>>> import numpy as np
>>> import numpy.linalg as la
>>> np.set_printoptions(precision=3, suppress=True, linewidth=140, sign=" ")
>>> E = 0.5 ** np.abs(np.subtract.outer(np.arange(4), np.arange(4)))
>>> E
array([[ 1.   ,  0.5  ,  0.25 ,  0.125],
       [ 0.5  ,  1.   ,  0.5  ,  0.25 ],
       [ 0.25 ,  0.5  ,  1.   ,  0.5  ],
       [ 0.125,  0.25 ,  0.5  ,  1.   ]])
>>> x0 = np.array([-1, 0, 1, 2])
>>> rhs = E @ x0
>>> rhs
array([-0.5  ,  0.5  ,  1.75 ,  2.375])
>>> la.solve(E, rhs + E[:, 0])
array([ 0.,  0.,  1.,  2.])
>>> vals, V = la.eigh(E)
>>> x0 = np.array([2, 2, 2, 2])
>>> V * np.sqrt(vals) @ V.T
array([[ 0.963,  0.25 ,  0.095,  0.04 ],
       [ 0.25 ,  0.933,  0.243,  0.095],
       [ 0.095,  0.243,  0.933,  0.25 ],
       [ 0.04 ,  0.095,  0.25 ,  0.963]])
>>> V * np.maximum(vals, 0) @ V.T
array([[ 1.   ,  0.5  ,  0.25 ,  0.125],
       [ 0.5  ,  1.   ,  0.5  ,  0.25 ],
       [ 0.25 ,  0.5  ,  1.   ,  0.5  ],
       [ 0.125,  0.25 ,  0.5  ,  1.   ]])
>>> np.round(x0 @ E @ x0 / (x0 @ x0), 3), round(vals[0], 3), round(float(vals[-1]), 3)
(np.float64(2.062), np.float64(0.375), 2.086)
>>> la.eigvalsh(E[1:, 1:])
array([ 0.407,  0.75 ,  1.843])
>>> B = E / np.sqrt((E ** 2).mean(axis=1, keepdims=True))
>>> la.matrix_rank(B) == la.matrix_rank(E)
np.True_
>>> E - E.mean(axis=1, keepdims=True)
array([[ 0.531,  0.031, -0.219, -0.344],
       [-0.062,  0.438, -0.062, -0.312],
       [-0.312, -0.062,  0.438, -0.062],
       [-0.344, -0.219,  0.031,  0.531]])
>>> x0 = np.array([-3, 1, -1, 1])
>>> h1 = np.maximum(E @ x0, 0)
>>> print(np.maximum(E @ (3 * x0), 0))
[ 0.     0.     0.     1.125]
>>> E * (h1 > 1e-9)[:, None]
array([[ 0.   ,  0.   ,  0.   ,  0.   ],
       [ 0.   ,  0.   ,  0.   ,  0.   ],
       [ 0.   ,  0.   ,  0.   ,  0.   ],
       [ 0.125,  0.25 ,  0.5  ,  1.   ]])
>>> h1
array([ 0.   ,  0.   ,  0.   ,  0.375])
>>> np.tanh(E @ x0)
array([-0.99 , -0.635, -0.635,  0.358])
>>> print(E.T @ h1)
[ 0.047  0.094  0.188  0.375]
>>> np.maximum(E @ x0, 0) - np.maximum(-E @ x0, 0)
array([-2.625, -0.75 , -0.75 ,  0.375])
>>> Q = E.astype(float).copy()
>>> for j in range(4):
...     Q[:, j] -= Q[:, :j] @ (Q[:, :j].T @ Q[:, j])
...     Q[:, j] /= la.norm(Q[:, j])
... 
>>> np.round(Q.T @ E, 3) + 0
array([[ 1.152,  1.003,  0.705,  0.434],
       [ 0.   ,  0.746,  0.728,  0.506],
       [ 0.   ,  0.   ,  0.732,  0.659],
       [ 0.   ,  0.   ,  0.   ,  0.671]])
>>> A = np.load("run12.npy")
>>> A
array([[-0.21,  0.39,  0.21,  0.54,  0.24,  0.27],
       [ 0.07, -0.13, -0.07, -0.18, -0.08, -0.09],
       [-0.28,  0.52,  0.28,  0.72,  0.32,  0.36],
       [ 1.12, -2.08, -1.12, -2.88, -1.28, -1.44]])
>>> la.matrix_rank(A, rtol=0.1)
np.int64(1)
>>> print([round(float(x), 3) for x in la.svd(A, compute_uv=False)[:3]])
[4.556, 0.0, 0.0]
>>> la.cond(A) > 100
np.True_
>>> U, sigma, vt = la.svd(A)
>>> print(np.argmax(sigma[:-1] / (sigma[1:] + 1e-6)) + 1)
1
>>> B = U[:, :1] @ np.diag(sigma[:1]) @ vt[:1]
>>> round(float(la.norm(A - B) / la.norm(A)), 3)
0.0
>>> print(B)
[[-0.21  0.39  0.21  0.54  0.24  0.27]
 [ 0.07 -0.13 -0.07 -0.18 -0.08 -0.09]
 [-0.28  0.52  0.28  0.72  0.32  0.36]
 [ 1.12 -2.08 -1.12 -2.88 -1.28 -1.44]]
>>> print(la.matrix_rank(B))
1
>>> la.matrix_rank(A, rtol=0.05)
np.int64(1)
>>> X = np.cumsum(np.array([[2, -2, 8, 1],
...     [-5, 4, -6, -4],
...     [7, 0, 5, -9],
...     [-5, 2, -1, -3],
...     [-8, -4, -2, 1],
...     [-9, 3, -5, 2],
...     [-2, 7, -8, 8],
...     [-2, -3, -3, 6],
...     [4, -9, -6, 1],
...     [5, -6, -7, -9],
...     [-1, 7, 5, -9],
...     [-6, -3, -4, -3],
...     [5, -3, -4, -7],
...     [4, -6, -4, 1],
...     [-3, -6, 6, -8],
...     [-4, -1, -6, 2],
...     [-9, 6, 2, 6],
...     [5, 8, -8, -9],
...     [8, -5, -3, 5],
...     [3, -1, 7, -1],
...     [-6, 3, -9, -5],
...     [7, 6, 8, 1],
...     [9, 8, 5, 1],
...     [5, -1, -4, 2],
...     [-9, 2, 2, 3],
...     [2, 1, -1, 3],
...     [-1, -4, -5, -5],
...     [3, 1, 7, -9]]), axis=0)
>>> print(X)
[[  2  -2   8   1]
 [ -3   2   2  -3]
 [  4   2   7 -12]
 [ -1   4   6 -15]
 [ -9   0   4 -14]
 [-18   3  -1 -12]
 [-20  10  -9  -4]
 [-22   7 -12   2]
 [-18  -2 -18   3]
 [-13  -8 -25  -6]
 [-14  -1 -20 -15]
 [-20  -4 -24 -18]
 [-15  -7 -28 -25]
 [-11 -13 -32 -24]
 [-14 -19 -26 -32]
 [-18 -20 -32 -30]
 [-27 -14 -30 -24]
 [-22  -6 -38 -33]
 [-14 -11 -41 -28]
 [-11 -12 -34 -29]
 [-17  -9 -43 -34]
 [-10  -3 -35 -33]
 [ -1   5 -30 -32]
 [  4   4 -34 -30]
 [ -5   6 -32 -27]
 [ -3   7 -33 -24]
 [ -4   3 -38 -29]
 [ -1   4 -31 -38]]
>>> Xs = (X - X.mean(axis=0)) / X.std(axis=0)
>>> print(Xs.std(axis=0))
[ 1.  1.  1.  1.]
>>> coef = la.lstsq(np.delete(Xs, 3, axis=1), Xs[:, 3])[0]
>>> np.abs(coef).argmax()
np.int64(2)
>>> print(coef)
[-0.356  0.198  0.766]
>>> round(float(1 - np.var(Xs[:, 3] - np.delete(Xs, 3, axis=1) @ coef)), 3)
0.674
>>> U, sigma = la.svd(X)
Traceback (most recent call last):
  File "<python-input-49>", line 1, in <module>
    U, sigma = la.svd(X)
    ^^^^^^^^
ValueError: too many values to unpack (expected 2)
>>> U, sigma, vt = la.svd(X, full_matrices=False)
>>> (sigma > 1e-8).sum()
np.int64(4)
>>> sigma
array([ 195.219,   52.762,   36.961,   33.951])
>>> cov = np.cov(X, rowvar=False)
>>> print(np.argsort(-X.std(axis=0).round(6), kind="stable"))
[ 2  3  0  1]
>>> print(np.corrcoef(X.T))
[[ 1.     0.431  0.249 -0.08 ]
 [ 0.431  1.     0.386  0.34 ]
 [ 0.249  0.386  1.     0.754]
 [-0.08   0.34   0.754  1.   ]]
>>> print(np.median(X, axis=0))
[-12.   -1.5 -29.  -24. ]
>>> round(float(np.corrcoef(X[:, 1], X[:, 3])[0, 1]), 3)
0.34
>>> x0 = np.array([3, -1, -5, 0])
>>> rhs = X @ x0
>>> np.round(la.lstsq(X, rhs)[0], 3) + 0
array([ 3., -1., -5.,  0.])
>>> rhs
array([-32, -21, -25, -37, -47, -52, -25, -13,  38,  94,  59,  64, 102, 140, 107, 126,  83, 130, 174, 149, 173, 148, 142, 178, 139, 149,
       175, 148])
>>> try:
...     la.solve(X, rhs)
... except la.LinAlgError as e:
...     print(repr(e))
... 
LinAlgError('Last 2 dimensions of the array must be square')
>>> rng = np.random.default_rng(8)
>>> rhs = rhs + 0.02 * rng.normal(size=28)
>>> rhs
array([-32.035, -21.027, -25.027, -37.007, -47.046, -52.004, -25.019, -12.982,  38.019,  94.028,  59.015,  63.999, 102.017, 140.03 ,
       106.987, 126.012,  82.999, 130.029, 173.983, 148.994, 173.007, 148.005, 141.967, 178.007, 138.998, 148.995, 174.997, 148.004])
>>> coef, *_ = la.lstsq(X, rhs)
>>> [round(float(la.norm(la.solve(X.T @ X + lam * np.eye(4), X.T @ rhs))), 2) for lam in (0, 1, 10, 100)]
[5.92, 5.91, 5.88, 5.6]
